$ ipython --no-banner

In [1]: import numpy as np

In [2]: from numpy import linalg as LA

In [3]: np.set_printoptions(precision=2, suppress=True, linewidth=100, legacy="1.25")

In [4]: E = np.load("run1.npy")

In [5]: E
Out[5]: 
array([[ 0., -2.,  0.,  2.],
       [ 0., -2.,  0.,  2.],
       [ 0., -4.,  0.,  4.],
       [ 0., -4.,  0.,  4.]])

In [6]: rng = np.random.default_rng(802)

In [7]: A2 = E + rng.integers(-2, 3, (4, 1)) @ rng.integers(-2, 3, (1, 4))

In [8]: A2
Out[8]: 
array([[ 0.,  0.,  1.,  4.],
       [ 0., -6., -2., -2.],
       [ 0., -6., -1.,  2.],
       [ 0., -4.,  0.,  4.]])

In [9]: np.round(LA.svd(A2 - E, compute_uv=False), 2) + 0
Out[9]: array([7.35, 0.  , 0.  , 0.  ])

In [10]: lab = rng.permutation(4)

In [11]: lab
Out[11]: array([0, 3, 1, 2])

In [12]: A2 = E[lab][:, lab]

In [13]: round(float(LA.det(A2)), 2), round(float(LA.det(E[lab])), 2)
Out[13]: (0.0, 0.0)

In [14]: A2
Out[14]: 
array([[ 0.,  2., -2.,  0.],
       [ 0.,  4., -4.,  0.],
       [ 0.,  2., -2.,  0.],
       [ 0.,  4., -4.,  0.]])

In [15]: np.sort(np.abs(LA.eigvals(A2)))
Out[15]: array([0., 0., 0., 2.])

In [16]: mat = np.load("w.npy")

In [17]: mat
Out[17]: 
array([[-0.73, -0.29,  0.59, -0.17,  0.05],
       [ 0.13, -0.04,  0.4 ,  0.71, -0.57],
       [ 0.  , -0.87, -0.36,  0.3 ,  0.17],
       [-0.4 , -0.01, -0.51, -0.22, -0.73],
       [ 0.53, -0.4 ,  0.32, -0.58, -0.34]])

In [18]: x0 = np.array([2, 0, 1, 3, 2])

In [19]: print(np.round(LA.inv(mat), 2) + 0)
[[-0.73  0.13  0.   -0.4   0.53]
 [-0.29 -0.04 -0.87 -0.01 -0.4 ]
 [ 0.59  0.4  -0.36 -0.51  0.32]
 [-0.17  0.71  0.3  -0.22 -0.58]
 [ 0.05 -0.57  0.17 -0.73 -0.34]]

In [20]: np.round(mat.T @ (mat @ x0), 2) + 0
Out[20]: array([2., 0., 1., 3., 2.])

In [21]: round(LA.det(mat), 2)
Out[21]: 1.0

In [22]: f = np.array([3, 0])

In [23]: np.convolve(mat[0], f)
Out[23]: array([-2.2 , -0.87,  1.76, -0.52,  0.14,  0.  ])

In [24]: np.cross(mat[0, :3], mat[1, :3])
Out[24]: array([-0.1 ,  0.37,  0.07])

In [25]: q, R = LA.qr(mat)

In [26]: print(q.shape, R.shape)
(5, 5) (5, 5)

In [27]: R.round(2) + 0
Out[27]: 
array([[1., 0., 0., 0., 0.],
       [0., 1., 0., 0., 0.],
       [0., 0., 1., 0., 0.],
       [0., 0., 0., 1., 0.],
       [0., 0., 0., 0., 1.]])

In [28]: print(np.allclose(R.T @ R, mat.T @ mat))
True

In [29]: print(q @ R)
[[-0.73 -0.29  0.59 -0.17  0.05]
 [ 0.13 -0.04  0.4   0.71 -0.57]
 [ 0.   -0.87 -0.36  0.3   0.17]
 [-0.4  -0.01 -0.51 -0.22 -0.73]
 [ 0.53 -0.4   0.32 -0.58 -0.34]]

In [30]: print(np.trace(q @ q.T))
5.0

In [31]: np.round(q.T @ q, 2) + 0
Out[31]: 
array([[1., 0., 0., 0., 0.],
       [0., 1., 0., 0., 0.],
       [0., 0., 1., 0., 0.],
       [0., 0., 0., 1., 0.],
       [0., 0., 0., 0., 1.]])

In [32]: print(q)
[[-0.73 -0.29  0.59 -0.17  0.05]
 [ 0.13 -0.04  0.4   0.71 -0.57]
 [ 0.   -0.87 -0.36  0.3   0.17]
 [-0.4  -0.01 -0.51 -0.22 -0.73]
 [ 0.53 -0.4   0.32 -0.58 -0.34]]

In [33]: arr = np.array([[-2.0, 1.0, 0.0, 0.0, 0.0],
    ...:     [0.0, -2.0, 1.0, 0.0, 0.0],
    ...:     [0.0, 0.0, -2.0, 1.0, 0.0],
    ...:     [0.0, 0.0, 0.0, -2.0, 1.0],
    ...:     [0.0, 0.0, 0.0, 0.0, -2.0]])

In [34]: arr
Out[34]: 
array([[-2.,  1.,  0.,  0.,  0.],
       [ 0., -2.,  1.,  0.,  0.],
       [ 0.,  0., -2.,  1.,  0.],
       [ 0.,  0.,  0., -2.,  1.],
       [ 0.,  0.,  0.,  0., -2.]])

In [35]: LA.matrix_rank(arr - arr[0, 0] * np.eye(5))
Out[35]: 4

In [36]: np.prod(np.diag(arr)), round(LA.det(arr), 2)
Out[36]: (-32.0, -32.0)

In [37]: feats = np.load("sample6.npy")

In [38]: feats
Out[38]: 
array([[0, 0, 0],
       [0, 0, 1],
       [0, 1, 0]])

In [39]: # symmetric

In [40]: lab = rng.permutation(5)

In [41]: A2 = arr[:, lab] * rng.choice([-1, 1], 5)

In [42]: print(A2)
[[ 0.  1.  2.  0.  0.]
 [ 1. -2. -0.  0.  0.]
 [-2.  0. -0.  0.  1.]
 [ 0.  0. -0.  1. -2.]
 [ 0.  0. -0. -2.  0.]]

In [43]: U, _, Vt = LA.svd(arr.T @ A2)

In [44]: np.round(LA.lstsq(arr, A2)[0], 2) + 0
Out[44]: 
array([[ 0.,  0., -1.,  0.,  0.],
       [ 0.,  1.,  0.,  0.,  0.],
       [ 1.,  0.,  0.,  0.,  0.],
       [ 0.,  0.,  0.,  0.,  1.],
       [ 0.,  0.,  0.,  1.,  0.]])

In [45]: [round(float(LA.det(feats[:i, :i])), 2) + 0 for i in range(1, 4)]
Out[45]: [0.0, 0.0, 0.0]

In [46]: np.all(LA.eigvalsh(feats) > 0)
Out[46]: False

In [47]: A2 = np.array([[3, 1, 1], [2, 0, 2], [2, 1, 3]])

In [48]: LA.matrix_rank(feats @ A2)
Out[48]: 2

In [49]: np.einsum("ij->j", feats)
Out[49]: array([0, 1, 1])

In [50]: np.einsum("ik,kj->ji", feats, A2)
Out[50]: 
array([[0, 2, 2],
       [0, 1, 0],
       [0, 3, 2]])

In [51]: A2.T @ feats.T
Out[51]: 
array([[0, 2, 2],
       [0, 1, 0],
       [0, 3, 2]])

In [52]: np.argwhere(np.triu(feats))
Out[52]: array([[1, 2]])

In [53]: np.trace(feats @ feats @ feats) // 6
Out[53]: 0

In [54]: print(feats @ feats)
[[0 0 0]
 [0 1 0]
 [0 0 1]]

In [55]: low = np.diag(feats.sum(axis=1)) - feats

In [56]: round(LA.det(low[1:, 1:]))
Out[56]: 0

In [57]: A2 = np.array([[5, 1], [0, 2]])

In [58]: Z = np.kron(A2, feats)

In [59]: print(round(float(LA.norm(Z, 2)), 2), np.round(LA.norm(A2, 2) * LA.norm(feats, 2), 2))
5.12 5.12

In [60]: Z
Out[60]: 
array([[0, 0, 0, 0, 0, 0],
       [0, 0, 5, 0, 0, 1],
       [0, 5, 0, 0, 1, 0],
       [0, 0, 0, 0, 0, 0],
       [0, 0, 0, 0, 0, 2],
       [0, 0, 0, 0, 2, 0]])

In [61]: Z.shape
Out[61]: (6, 6)

In [62]: F = np.array([[1, -6, 5], [-9, 1, 1], [1, -3, -4]])

In [63]: f = np.array([1, 0, -2])

In [64]: A2 = F + np.outer(f, np.eye(3)[2])

In [65]: LA.matrix_rank(LA.inv(A2) - LA.inv(F), tol=1e-8)
Out[65]: 1

In [66]: LA.matrix_rank(A2 - F)
Out[66]: 1

In [67]: A2 = F + rng.integers(-2, 3, (3, 2)) @ rng.integers(-2, 3, (2, 3))

In [68]: print(A2)
[[ 5 -6  9]
 [-6 -1  3]
 [ 5 -3  0]]

In [69]: print(LA.matrix_rank(A2 - F, tol=1e-8))
2

In [70]: np.round(LA.svd(A2 - F, compute_uv=False), 2) + 0
Out[70]: array([8.79, 1.93, 0.  ])

In [71]: A2 - F
Out[71]: 
array([[ 4,  0,  4],
       [ 3, -2,  2],
       [ 4,  0,  4]])

In [72]: round(float(LA.eigvals(F).sum().real), 2)
Out[72]: -2.0

In [73]: print(np.einsum("ij,ji->", F, F))
130

In [74]: np.round(LA.det(F[::-1]), 2)
Out[74]: -339.0

In [75]: round(LA.det(F.T), 2)
Out[75]: 339.0

In [76]: np.kron(np.eye(2, dtype=int), F)
Out[76]: 
array([[ 1, -6,  5,  0,  0,  0],
       [-9,  1,  1,  0,  0,  0],
       [ 1, -3, -4,  0,  0,  0],
       [ 0,  0,  0,  1, -6,  5],
       [ 0,  0,  0, -9,  1,  1],
       [ 0,  0,  0,  1, -3, -4]])

In [77]: round(LA.det(2 * F), 2), np.round(LA.det(F), 2)
Out[77]: (2712.0, 339.0)

In [78]: np.poly(F)
Out[78]: array([   1.,    2.,  -63., -339.])

In [79]: data = np.load("m.npy")

In [80]: data
Out[80]: 
array([[-0.3,  0. ,  1.2,  2.1, -2.2],
       [ 0.4,  2.4, -0.4, -1.3, -0.6],
       [ 0.2, -1.8,  0.4,  0.6,  0.1],
       [-0.9,  1.8,  0.8,  1.1, -1.6],
       [-0.1, -1.5, -1.2, -1.2, -0.2]])

In [81]: f, v = data[3], data[2]

In [82]: f @ f
Out[82]: 8.46

In [83]: np.round(f @ v, 2)
Out[83]: -2.6

In [84]: pr = (f @ v) / (f @ f) * f

In [85]: v - pr
Out[85]: array([-0.08, -1.25,  0.65,  0.94, -0.39])

In [86]: np.round(LA.norm(f + v) ** 2 + LA.norm(f - v) ** 2, 2)
Out[86]: 24.54

In [87]: LA.matrix_rank(np.outer(f, v))
Out[87]: 1

In [88]: pr
Out[88]: array([ 0.28, -0.55, -0.25, -0.34,  0.49])

In [89]: K = np.load("mat.npy")

In [90]: K
Out[90]: 
array([[0, 0, 0, 1, 0],
       [1, 0, 0, 0, 0],
       [0, 1, 0, 0, 0],
       [0, 0, 0, 0, 1],
       [0, 0, 1, 0, 0]])

In [91]: x0 = np.array([-3, -4, -5, 3, -1])

In [92]: print((K @ x0).argmax())
0

In [93]: K * x0
Out[93]: 
array([[ 0,  0,  0,  3,  0],
       [-3,  0,  0,  0,  0],
       [ 0, -4,  0,  0,  0],
       [ 0,  0,  0,  0, -1],
       [ 0,  0, -5,  0,  0]])

In [94]: LA.norm(K @ x0) <= LA.norm(K, 2) * LA.norm(x0) + 1e-9
Out[94]: True

In [95]: np.sign((K @ x0).round(6))
Out[95]: array([ 1, -1, -1, -1, -1])

In [96]: print(K @ (2 * x0))
[  6  -6  -8  -2 -10]

In [97]: K @ x0
Out[97]: array([ 3, -3, -4, -1, -5])

In [98]: np.einsum("ij,j->i", K, x0)
Out[98]: array([ 3, -3, -4, -1, -5])

In [99]: (K * x0).sum(axis=1)
Out[99]: array([ 3, -3, -4, -1, -5])

In [100]: print(K @ np.ones(5))
[1. 1. 1. 1. 1.]

In [101]: K.sum(axis=1)
Out[101]: array([1, 1, 1, 1, 1])

In [102]: print(LA.matrix_power(K, 100))
[[1 0 0 0 0]
 [0 1 0 0 0]
 [0 0 1 0 0]
 [0 0 0 1 0]
 [0 0 0 0 1]]

In [103]: pr = np.eye(5)[1]

In [104]: for _ in range(5):
     ...:     pr = pr @ K
     ...:     print(pr.round(2))
     ...: 
[1. 0. 0. 0. 0.]
[0. 0. 0. 1. 0.]
[0. 0. 0. 0. 1.]
[0. 0. 1. 0. 0.]
[0. 1. 0. 0. 0.]

In [105]: J = np.load("layer7.npy")

In [106]: J
Out[106]: 
array([[-4.33,  1.35,  2.77,  1.35],
       [-1.11,  0.43,  0.78,  0.4 ],
       [-1.72,  0.5 ,  1.14,  0.57],
       [-3.55,  1.3 ,  2.4 ,  1.17],
       [-2.22,  0.71,  1.44,  0.71],
       [-0.12, -0.04,  0.08,  0.06],
       [-4.71,  1.57,  3.1 ,  1.57],
       [-3.33,  1.12,  2.19,  1.11],
       [ 2.43, -0.82, -1.59, -0.81],
       [ 4.02, -1.32, -2.62, -1.34],
       [ 3.78, -1.26, -2.48, -1.38],
       [-0.95,  0.39,  0.56,  0.36],
       [-5.5 ,  1.78,  3.64,  1.87],
       [ 3.55, -1.17, -2.35, -1.14],
       [-5.15,  1.71,  3.43,  1.68],
       [ 0.8 , -0.21, -0.52, -0.24],
       [-1.12,  0.37,  0.74,  0.39]])

In [107]: Z = J[[13, 9]].astype(float)

In [108]: for _ in range(4):
     ...:     lab = LA.norm(J[:, None] - Z, axis=-1).argmin(axis=1)
     ...:     Z = np.array([J[lab == j].mean(axis=0) for j in range(2)])
     ...: 

In [109]: lab
Out[109]: array([0, 0, 0, 0, 0, 0, 0, 0, 1, 1, 1, 0, 0, 1, 0, 1, 0])

In [110]: Z
Out[110]: 
array([[-2.82,  0.93,  1.86,  0.94],
       [ 2.92, -0.96, -1.91, -0.98]])

In [111]: Z[1] - Z[0]
Out[111]: array([ 5.73, -1.89, -3.77, -1.92])
